>>> import numpy as np
>>> import numpy.linalg as la
>>> np.set_printoptions(suppress=True, linewidth=140)
>>> def rd(a):
...     return np.round(a, 2) + 0
... 
>>> rng = np.random.default_rng(494213)
>>> t = np.sort(rng.uniform(-2, 2, 14))
>>> arr = np.c_[t, t ** 2, t ** 3] @ np.array([[1, -2, -2], [0, 1, 1], [2, -2, 2]])
>>> print(rd(arr))
[[-8.12 11.83 -1.42]
 [-7.57 11.13 -1.11]
 [-6.72 10.03 -0.64]
 [-3.78  6.1   0.74]
 [-1.89  3.36  1.21]
 [ 0.39 -0.61 -0.47]
 [ 0.4  -0.62 -0.48]
 [ 1.04 -1.28 -0.41]
 [ 1.18 -1.41 -0.34]
 [ 2.21 -2.32  0.35]
 [ 2.74 -2.78  0.78]
 [ 3.71 -3.61  1.63]
 [ 5.21 -4.89  3.02]
 [ 9.86 -8.89  7.62]]
>>> r0, g = arr[11], arr[5]
>>> print(rd(r0 @ r0))
29.44
>>> pr = (r0 @ g) / (r0 @ r0) * r0
>>> print(rd(g - pr))
[ 0.03 -0.26 -0.63]
>>> print(la.matrix_rank(np.outer(r0, g)))
1
>>> print(rd(np.outer(r0, g)))
[[ 1.45 -2.26 -1.76]
 [-1.41  2.2   1.71]
 [ 0.64 -0.99 -0.77]]
>>> print(rd(la.norm(r0 + g) ** 2 + la.norm(r0 - g) ** 2))
60.38
>>> print(rd(pr))
[ 0.36 -0.35  0.16]
>>> print(rd((g - pr) @ r0))
0.0
>>> K = np.load("case11.npy")
>>> print(K)
[[1 0 0]
 [0 0 0]
 [0 0 0]
 [0 0 0]]
>>> # row 0 dominates
>>> U, sigma, VT = la.svd(K)
>>> print(np.argmax(sigma[:-1] / (sigma[1:] + 1e-6)) + 1)
1
>>> out = U[:, :1] @ np.diag(sigma[:1]) @ VT[:1]
>>> print(out)
[[1. 0. 0.]
 [0. 0. 0.]
 [0. 0. 0.]
 [0. 0. 0.]]
>>> print(rd(la.norm(K - out) / la.norm(K)))
0.0
>>> X = np.load("w.npy")
>>> print(X)
[[ -4   0   8   0   0   0]
 [ -8   4  -8   0   0   0]
 [ -4  -8   2   0   0   0]
 [ 14   0 -28   0   0   0]
 [ 28 -14  28   0   0   0]
 [ 14  28  -7   0   0   0]]
>>> r0 = np.array([1, 1])
>>> print(np.array([np.convolve(row, r0, "same") for row in X]))
[[ -4  -4   8   8   0   0]
 [ -8  -4  -4  -8   0   0]
 [ -4 -12  -6   2   0   0]
 [ 14  14 -28 -28   0   0]
 [ 28  14  14  28   0   0]
 [ 14  42  21  -7   0   0]]
>>> print(np.convolve(X[1], r0))
[-8 -4 -4 -8  0  0  0]
>>> print(np.polyval(r0, X[1]))
[-7  5 -7  1  1  1]
>>> print(np.correlate(X[1], X[2], "full"))
[  0   0   0 -16  72 -16  48  32   0   0   0]
>>> print(np.cross(X[1, :3], X[2, :3]))
[-56  48  80]
>>> print(la.matrix_rank(X, rtol=0.1))
3
>>> print([round(float(x), 2) for x in la.svd(X, compute_uv=False)[:3]])
[47.0, 35.16, 25.22]
>>> t = np.radians(60)
>>> R = np.eye(6)
>>> R[3, 3] = R[1, 1] = np.cos(t)
>>> R[3, 1], R[1, 3] = -np.sin(t), np.sin(t)
>>> print(rd(R))
[[ 1.    0.    0.    0.    0.    0.  ]
 [ 0.    0.5   0.    0.87  0.    0.  ]
 [ 0.    0.    1.    0.    0.    0.  ]
 [ 0.   -0.87  0.    0.5   0.    0.  ]
 [ 0.    0.    0.    0.    1.    0.  ]
 [ 0.    0.    0.    0.    0.    1.  ]]
>>> out = X @ R.T
>>> print(np.allclose(la.norm(X, axis=1), la.norm(out, axis=1)))
True
>>> print(rd(la.det(R)), np.trace(R))
1.0 5.0
>>> print(rd(out))
[[ -4.     0.     8.     0.     0.     0.  ]
 [ -8.     2.    -8.    -3.46   0.     0.  ]
 [ -4.    -4.     2.     6.93   0.     0.  ]
 [ 14.     0.   -28.     0.     0.     0.  ]
 [ 28.    -7.    28.    12.12   0.     0.  ]
 [ 14.    14.    -7.   -24.25   0.     0.  ]]
>>> print(rd(la.svd(X, compute_uv=False)), rd(la.svd(out, compute_uv=False)))
[47.   35.16 25.22  0.    0.    0.  ] [47.   35.16 25.22  0.    0.    0.  ]
>>> rk = la.matrix_rank(X)
>>> print(rk)
3
>>> N = la.svd(X)[2][rk:].T
>>> print(np.allclose(X @ N, 0))
True
>>> print(N @ N.T)
[[0. 0. 0. 0. 0. 0.]
 [0. 0. 0. 0. 0. 0.]
 [0. 0. 0. 0. 0. 0.]
 [0. 0. 0. 1. 0. 0.]
 [0. 0. 0. 0. 1. 0.]
 [0. 0. 0. 0. 0. 1.]]
>>> print([int(la.matrix_rank(X[:i])) for i in range(1, len(X) + 1)])
[1, 2, 3, 3, 3, 3]
>>> print([int(la.matrix_rank(np.delete(X, i, axis=0))) for i in range(6)])
[3, 3, 3, 3, 3, 3]
>>> print(N.shape)
(6, 3)
>>> U, sigma, VT = la.svd(X)
>>> print(rd(sigma))
[47.   35.16 25.22  0.    0.    0.  ]
>>> print(np.argmax(sigma[:-1] / (sigma[1:] + 1e-6)) + 1)
3
>>> out = U[:, :3] @ np.diag(sigma[:3]) @ VT[:3]
>>> print(rd(la.norm(X - out) / la.norm(X)))
0.0
>>> print(la.matrix_rank(X, rtol=0.05))
3
>>> print(rd(la.norm(X - out, 2)), sigma[3])
0.0 0.0
>>> print(la.matrix_rank(out))
3
>>> W0 = np.load("m.npy")
>>> print(W0)
[[-5.  10.   3. ]
 [ 0.8 -1.   0.8]
 [-0.6  0.  -0.7]
 [-1.9 -1.2 -2. ]
 [-0.2 -0.1 -0.6]
 [-1.5  0.7  1.5]
 [-2.5  2.1  0.6]
 [ 1.2  1.1  1.6]
 [-0.1 -0.1 -0.1]
 [-0.9  0.5  0.4]
 [-1.8  1.5 -0.4]
 [-0.6 -0.3 -0.3]
 [-1.4  0.4  0.3]
 [-0.5  2.1 -2. ]
 [-0.4 -0.1  1. ]
 [ 0.9 -2.1  0.1]
 [ 0.2 -0.7 -0.6]
 [ 1.4  0.6 -0.6]
 [ 1.  -0.5  0.6]
 [ 0.7  0.1 -0.6]
 [ 0.9 -0.4 -0.7]
 [ 0.1 -1.8 -0.5]
 [-0.9  1.4  2. ]
 [ 0.   1.2  0.7]
 [-0.8  2.1  0.1]
 [-1.8  1.   0.8]]
>>> # row 0 dominates
>>> proj = W0 @ la.solve(W0.T @ W0, W0.T)
>>> print(rd(np.diag(proj)))
[0.75 0.06 0.03 0.36 0.02 0.15 0.12 0.19 0.   0.02 0.09 0.02 0.06 0.35 0.06 0.05 0.01 0.16 0.05 0.04 0.04 0.05 0.14 0.03 0.05 0.1 ]
>>> print(rd(proj @ W0[:, 1]))
[10.  -1.   0.  -1.2 -0.1  0.7  2.1  1.1 -0.1  0.5  1.5 -0.3  0.4  2.1 -0.1 -2.1 -0.7  0.6 -0.5  0.1 -0.4 -1.8  1.4  1.2  2.1  1. ]
>>> print(rd(la.eigvalsh(proj)))
[0. 0. 0. 0. 0. 0. 0. 0. 0. 0. 0. 0. 0. 0. 0. 0. 0. 0. 0. 0. 0. 0. 0. 1. 1. 1.]
>>> T = np.stack([W0, -2 * W0, W0[::-1]])
>>> print(la.matrix_rank(T.reshape(3, -1)))
2
>>> print(T.shape)
(3, 26, 3)
>>> out = W0 + rng.integers(-2, 3, (26, 1)) @ rng.integers(-2, 3, (1, 3))
>>> print(rd(out))
[[-7.   8.   7. ]
 [ 1.8  0.  -1.2]
 [-0.6  0.  -0.7]
 [-1.9 -1.2 -2. ]
 [-2.2 -2.1  3.4]
 [-3.5 -1.3  5.5]
 [-4.5  0.1  4.6]
 [ 0.2  0.1  3.6]
 [-1.1 -1.1  1.9]
 [ 1.1  2.5 -3.6]
 [-3.8 -0.5  3.6]
 [ 0.4  0.7 -2.3]
 [-2.4 -0.6  2.3]
 [-0.5  2.1 -2. ]
 [ 1.6  1.9 -3. ]
 [ 1.9 -1.1 -1.9]
 [-0.8 -1.7  1.4]
 [ 0.4 -0.4  1.4]
 [-1.  -2.5  4.6]
 [-0.3 -0.9  1.4]
 [ 0.9 -0.4 -0.7]
 [ 1.1 -0.8 -2.5]
 [-2.9 -0.6  6. ]
 [ 2.   3.2 -3.3]
 [-1.8  1.1  2.1]
 [-2.8  0.   2.8]]
>>> print(rd(out - W0))
[[-2. -2.  4.]
 [ 1.  1. -2.]
 [ 0.  0.  0.]
 [ 0.  0.  0.]
 [-2. -2.  4.]
 [-2. -2.  4.]
 [-2. -2.  4.]
 [-1. -1.  2.]
 [-1. -1.  2.]
 [ 2.  2. -4.]
 [-2. -2.  4.]
 [ 1.  1. -2.]
 [-1. -1.  2.]
 [ 0.  0.  0.]
 [ 2.  2. -4.]
 [ 1.  1. -2.]
 [-1. -1.  2.]
 [-1. -1.  2.]
 [-2. -2.  4.]
 [-1. -1.  2.]
 [ 0.  0.  0.]
 [ 1.  1. -2.]
 [-2. -2.  4.]
 [ 2.  2. -4.]
 [-1. -1.  2.]
 [-1. -1.  2.]]
>>> print(rd(np.abs(out - W0).sum(axis=1)))
[8. 4. 0. 0. 8. 8. 8. 4. 4. 8. 8. 4. 4. 0. 8. 4. 4. 4. 8. 4. 0. 4. 8. 8. 4. 4.]
>>> J = np.loadtxt("sample19.csv", delimiter=",")
>>> print(J)
[[ 4.36  8.13  0.18]
 [-1.13  1.05  1.16]
 [ 0.57 -3.28 -4.38]
 [ 2.09  0.83  2.65]]
>>> x0 = np.array([1, 2, 2])
>>> h1 = np.maximum(J @ x0, 0)
>>> print(rd(np.tanh(J @ x0)))
[ 1.  1. -1.  1.]
>>> print(np.flatnonzero(h1 > 1e-9))
[0 1 3]
>>> print(rd(J.T @ h1))
[106.67 181.53  31.58]
>>> print(h1)
[20.98  3.29  0.    9.05]
>>> O = J.astype(float).copy()
>>> for j in range(3):
...     O[:, j] -= O[:, :j] @ (O[:, :j].T @ O[:, j])
...     O[:, j] /= la.norm(O[:, j])
... 
>>> print(rd(O.T @ J))
[[5.   6.83 0.5 ]
 [0.   5.66 2.79]
 [0.   0.   4.42]]
>>> w1 = np.array([[1, -1, -2], [-3, 2, 3], [-3, 3, -2]])
>>> b = np.array([-1, -3, 9])
>>> hid = np.maximum(J @ w1 + b, 0)
>>> print(rd(hid))
[[ 0.    9.44 24.31]
 [ 0.    3.71 12.09]
 [22.55  0.    6.78]
 [ 0.    4.52  2.01]]
>>> print((hid > 0).astype(int))
[[0 1 1]
 [0 1 1]
 [1 0 1]
 [0 1 1]]
>>> Z = np.array([[1, 1, 0], [0, 1, 1], [3, 2, 0]])
>>> print((hid @ Z).round(6).argmax(axis=1))
[0 0 0 1]
>>> print(rd(hid @ Z))
[[72.93 58.06  9.44]
 [36.27 27.89  3.71]
 [42.89 36.11  0.  ]
 [ 6.03  8.54  4.52]]
>>> A = np.array([[0.86, -0.86, 0.72],
...     [-0.83, 0.83, -0.69],
...     [-0.8, 0.8, -0.65],
...     [0.29, -0.29, 0.21],
...     [0.2, -0.2, 0.14],
...     [0.76, -0.76, 0.6],
...     [-0.96, 0.96, -0.87],
...     [-0.54, 0.54, -0.4],
...     [-0.86, 0.86, -0.72],
...     [-0.1, 0.1, -0.07],
...     [0.54, -0.54, 0.4],
...     [0.54, -0.54, 0.4]])
>>> print(A)
[[ 0.86 -0.86  0.72]
 [-0.83  0.83 -0.69]
 [-0.8   0.8  -0.65]
 [ 0.29 -0.29  0.21]
 [ 0.2  -0.2   0.14]
 [ 0.76 -0.76  0.6 ]
 [-0.96  0.96 -0.87]
 [-0.54  0.54 -0.4 ]
 [-0.86  0.86 -0.72]
 [-0.1   0.1  -0.07]
 [ 0.54 -0.54  0.4 ]
 [ 0.54 -0.54  0.4 ]]
>>> # rank 2
>>> print(rd(np.trace(la.pinv(A) @ A)))
2.0
>>> print(la.lstsq(A[:-1].T, A[-1])[2])
2
>>> print(np.unique(A.round(6), axis=0).shape)
(11, 3)
>>> feats = np.loadtxt("test5.csv", delimiter=",")
>>> print(feats)
[[ 6. -6.  6.  3. -3.  3.]
 [-4.  2. -2. -2.  1. -1.]
 [ 6. -4.  6.  3. -2.  3.]
 [ 3. -3.  3.  0.  0.  0.]
 [-2.  1. -1.  0.  0.  0.]
 [ 3. -2.  3.  0.  0.  0.]]
>>> print(feats.sum(axis=1))
[ 9. -6. 12.  3. -2.  4.]
>>> print(feats - feats[0])
[[  0.   0.   0.   0.   0.   0.]
 [-10.   8.  -8.  -5.   4.  -4.]
 [  0.   2.   0.   0.   1.   0.]
 [ -3.   3.  -3.  -3.   3.  -3.]
 [ -8.   7.  -7.  -3.   3.  -3.]
 [ -3.   4.  -3.  -3.   3.  -3.]]
>>> print(np.count_nonzero(feats))
27
>>> print(rd(feats.mean(axis=0)))
[ 2.   -2.    2.5   0.67 -0.67  0.83]
>>> print(np.diff(feats, axis=0))
[[-10.   8.  -8.  -5.   4.  -4.]
 [ 10.  -6.   8.   5.  -3.   4.]
 [ -3.   1.  -3.  -3.   2.  -3.]
 [ -5.   4.  -4.   0.   0.   0.]
 [  5.  -3.   4.   0.   0.   0.]]
>>> print(np.abs(feats).max())
6.0
>>> print(np.unravel_index(np.abs(feats).argmax(), feats.shape))
(np.int64(0), np.int64(0))
>>> print(la.matrix_rank(feats))
6
>>> feats[:, 6]
Traceback (most recent call last):
  File "<python-input-110>", line 1, in <module>
    feats[:, 6]
    ~~~~~^^^^^^
IndexError: index 6 is out of bounds for axis 1 with size 6
>>> lab = rng.permutation(6)
>>> out = feats[:, lab] * rng.choice([-1, 1], 6)
>>> print(out)
[[ 3.  6.  6.  6. -3. -3.]
 [-2. -4. -2. -2.  1.  1.]
 [ 3.  6.  4.  6. -3. -2.]
 [ 0.  3.  3.  3. -0.  0.]
 [ 0. -2. -1. -1. -0.  0.]
 [ 0.  3.  2.  3. -0.  0.]]
>>> U, _, VT = la.svd(feats.T @ out)
>>> print(rd(U @ VT))
[[ 0.  1.  0.  0.  0.  0.]
 [ 0.  0. -1.  0.  0.  0.]
 [ 0.  0.  0.  1.  0.  0.]
 [ 1.  0.  0.  0.  0.  0.]
 [ 0.  0.  0.  0.  0.  1.]
 [ 0.  0.  0.  0. -1.  0.]]
>>> O, V = la.qr(out[:, :4])[0], la.qr(out[:, 4:])[0]
>>> sigma = la.svd(O.T @ V, compute_uv=False)
>>> print(rd(sigma))
[1.   0.89]
>>> print(rd(la.norm(O @ O.T - V @ V.T, 2)))
1.0
>>> print((sigma > 0.9).sum())
1
>>> gram = np.cov(A, rowvar=False)
>>> print(rd(gram))
[[ 0.48 -0.48  0.39]
 [-0.48  0.48 -0.39]
 [ 0.39 -0.39  0.32]]
>>> print(np.corrcoef(A[:, 0], A[:, 1])[0, 1])
-1.0
>>> print(rd(np.median(A, axis=0)))
[ 0.05 -0.05  0.04]
>>> print(rd(np.polyfit(A[:, 0], A[:, 1], 1)))
[-1.  0.]
>>> print(rd(A.std(axis=0)))
[0.66 0.66 0.54]
>>> print(rd(la.eigvalsh(gram)[::-1]))
[1.27 0.   0.  ]
>>> print(np.argsort(-A.std(axis=0).round(6), kind="stable"))
[0 1 2]
